% python3 -q
>>> import numpy as np
>>> np.set_printoptions(precision=1, suppress=True, linewidth=140, legacy="1.25")
>>> X = np.load("mat.npy")
>>> X
array([[0, 0, 0, 0, 0, 0, 0, 0, 0, 1, 0],
       [0, 0, 0, 0, 0, 0, 0, 1, 0, 0, 0],
       [1, 0, 0, 0, 0, 0, 0, 0, 0, 0, 0],
       [0, 0, 0, 1, 0, 0, 0, 0, 0, 0, 0],
       [0, 0, 0, 0, 0, 1, 0, 0, 0, 0, 0],
       [0, 0, 0, 0, 0, 0, 1, 0, 0, 0, 0],
       [0, 0, 0, 0, 0, 0, 0, 0, 0, 0, 1],
       [0, 0, 0, 0, 1, 0, 0, 0, 0, 0, 0],
       [0, 0, 0, 0, 0, 0, 0, 0, 1, 0, 0],
       [0, 0, 1, 0, 0, 0, 0, 0, 0, 0, 0],
       [0, 1, 0, 0, 0, 0, 0, 0, 0, 0, 0]])
>>> np.linalg.matrix_power(X, 100)
array([[0, 0, 0, 0, 0, 0, 0, 0, 0, 1, 0],
       [0, 0, 0, 0, 0, 0, 1, 0, 0, 0, 0],
       [1, 0, 0, 0, 0, 0, 0, 0, 0, 0, 0],
       [0, 0, 0, 1, 0, 0, 0, 0, 0, 0, 0],
       [0, 1, 0, 0, 0, 0, 0, 0, 0, 0, 0],
       [0, 0, 0, 0, 0, 0, 0, 1, 0, 0, 0],
       [0, 0, 0, 0, 1, 0, 0, 0, 0, 0, 0],
       [0, 0, 0, 0, 0, 0, 0, 0, 0, 0, 1],
       [0, 0, 0, 0, 0, 0, 0, 0, 1, 0, 0],
       [0, 0, 1, 0, 0, 0, 0, 0, 0, 0, 0],
       [0, 0, 0, 0, 0, 1, 0, 0, 0, 0, 0]])
>>> np.sort(np.abs(np.linalg.eigvals(X)))[::-1]
array([1., 1., 1., 1., 1., 1., 1., 1., 1., 1., 1.])
>>> p = np.eye(11)[2]
>>> for _ in range(7):
...     p = p @ X
...     print(p.round(1))
... 
[1. 0. 0. 0. 0. 0. 0. 0. 0. 0. 0.]
[0. 0. 0. 0. 0. 0. 0. 0. 0. 1. 0.]
[0. 0. 1. 0. 0. 0. 0. 0. 0. 0. 0.]
[1. 0. 0. 0. 0. 0. 0. 0. 0. 0. 0.]
[0. 0. 0. 0. 0. 0. 0. 0. 0. 1. 0.]
[0. 0. 1. 0. 0. 0. 0. 0. 0. 0. 0.]
[1. 0. 0. 0. 0. 0. 0. 0. 0. 0. 0.]
>>> round(float(np.linalg.det(X)), 1)
-1.0
>>> (np.linalg.matrix_power((X != 0) + (X.T != 0) + np.eye(11), 11) > 0).astype(int)
array([[1, 0, 1, 0, 0, 0, 0, 0, 0, 1, 0],
       [0, 1, 0, 0, 1, 1, 1, 1, 0, 0, 1],
       [1, 0, 1, 0, 0, 0, 0, 0, 0, 1, 0],
       [0, 0, 0, 1, 0, 0, 0, 0, 0, 0, 0],
       [0, 1, 0, 0, 1, 1, 1, 1, 0, 0, 1],
       [0, 1, 0, 0, 1, 1, 1, 1, 0, 0, 1],
       [0, 1, 0, 0, 1, 1, 1, 1, 0, 0, 1],
       [0, 1, 0, 0, 1, 1, 1, 1, 0, 0, 1],
       [0, 0, 0, 0, 0, 0, 0, 0, 1, 0, 0],
       [1, 0, 1, 0, 0, 0, 0, 0, 0, 1, 0],
       [0, 1, 0, 0, 1, 1, 1, 1, 0, 0, 1]])
>>> (X != 0).astype(int)
array([[0, 0, 0, 0, 0, 0, 0, 0, 0, 1, 0],
       [0, 0, 0, 0, 0, 0, 0, 1, 0, 0, 0],
       [1, 0, 0, 0, 0, 0, 0, 0, 0, 0, 0],
       [0, 0, 0, 1, 0, 0, 0, 0, 0, 0, 0],
       [0, 0, 0, 0, 0, 1, 0, 0, 0, 0, 0],
       [0, 0, 0, 0, 0, 0, 1, 0, 0, 0, 0],
       [0, 0, 0, 0, 0, 0, 0, 0, 0, 0, 1],
       [0, 0, 0, 0, 1, 0, 0, 0, 0, 0, 0],
       [0, 0, 0, 0, 0, 0, 0, 0, 1, 0, 0],
       [0, 0, 1, 0, 0, 0, 0, 0, 0, 0, 0],
       [0, 1, 0, 0, 0, 0, 0, 0, 0, 0, 0]])
>>> np.sort(np.linalg.eigvals(X).real)
array([-1. , -0.5, -0.5, -0.5, -0.5,  0.5,  0.5,  1. ,  1. ,  1. ,  1. ])
>>> np.flatnonzero(np.linalg.matrix_power((X != 0) + (X.T != 0) + np.eye(11), 11)[5])
array([ 1,  4,  5,  6,  7, 10])
